% python3 -q
>>> import numpy as np
>>> from numpy import linalg as LA
>>> np.set_printoptions(precision=3, suppress=True, linewidth=120, floatmode="fixed")
>>> def tidy(a):
...     return np.round(a, 3) + 0
... 
>>> K = np.loadtxt("case15.csv", delimiter=",")
>>> print(K)
[[ -7.093   3.607   8.848  -7.508  -9.939  11.115   4.391]
 [  2.422   0.413  -2.926   3.308   3.049  -4.168  -6.392]
 [ -2.743   0.692   3.185  -3.017  -4.040   4.023   3.754]
 [  1.662  -0.016  -1.852   1.940   2.388  -2.414  -3.559]
 [  0.471  -0.476  -0.383   0.157   1.103  -0.170   0.642]
 [ -1.898   1.365   2.447  -1.852  -2.443   2.978  -0.087]
 [ -0.030  -0.465   0.132  -0.386   0.231   0.441   1.568]
 [  3.501  -1.843  -4.409   3.715   4.845  -5.562  -2.039]
 [ -4.692   2.599   5.934  -4.929  -6.396   7.471   2.434]
 [  9.492  -5.930 -12.164   9.786  12.954 -15.188  -2.752]
 [  0.824  -0.592  -1.152   0.924   1.031  -1.515  -0.051]
 [  5.811  -2.632  -7.309   6.352   7.764  -9.356  -4.684]
 [  1.972  -1.037  -2.374   1.937   2.695  -2.868  -1.132]
 [ -3.024   0.530   3.626  -3.533  -4.038   4.759   4.917]
 [ -4.105   1.825   5.457  -4.854  -5.097   7.324   3.638]
 [ -3.423   0.480   4.441  -4.429  -4.007   6.208   6.164]
 [ -2.689   1.399   3.276  -2.720  -3.802   4.004   1.502]
 [ -0.536   1.389   1.063  -0.473  -0.770   1.347  -2.983]
 [ -7.731   4.259   9.671  -8.033 -10.862  12.057   3.873]
 [ -0.769   1.292   1.233  -0.636  -0.908   1.493  -2.113]
 [ -1.083   1.499   1.407  -0.694  -1.554   1.468  -2.194]
 [  1.597   0.211  -1.788   2.039   2.511  -2.421  -3.934]
 [  3.090  -2.062  -4.020   3.190   4.181  -5.030  -0.458]
 [ -3.187   1.697   4.185  -3.572  -4.190   5.454   1.858]
 [ -1.484   1.157   1.873  -1.376  -2.148   2.206  -0.405]]
>>> G = np.cov(K, rowvar=False)
>>> print(tidy(K.std(axis=0)))
[3.778 2.044 4.766 4.058 5.163 6.044 3.229]
>>> print(G.shape)
(7, 7)
>>> print(np.median(K, axis=0))
[-0.769  0.530  1.233 -0.636 -0.908  1.468 -0.087]
>>> print(np.argsort(-K.std(axis=0).round(6), kind="stable"))
[5 4 2 3 0 6 1]
>>> print(tidy(LA.eigvalsh(G)[::-1]))
[131.311   5.248   0.160   0.004   0.000   0.000   0.000]
>>> print(tidy(np.corrcoef(K[:, 1], K[:, 0])[0, 1]))
-0.937
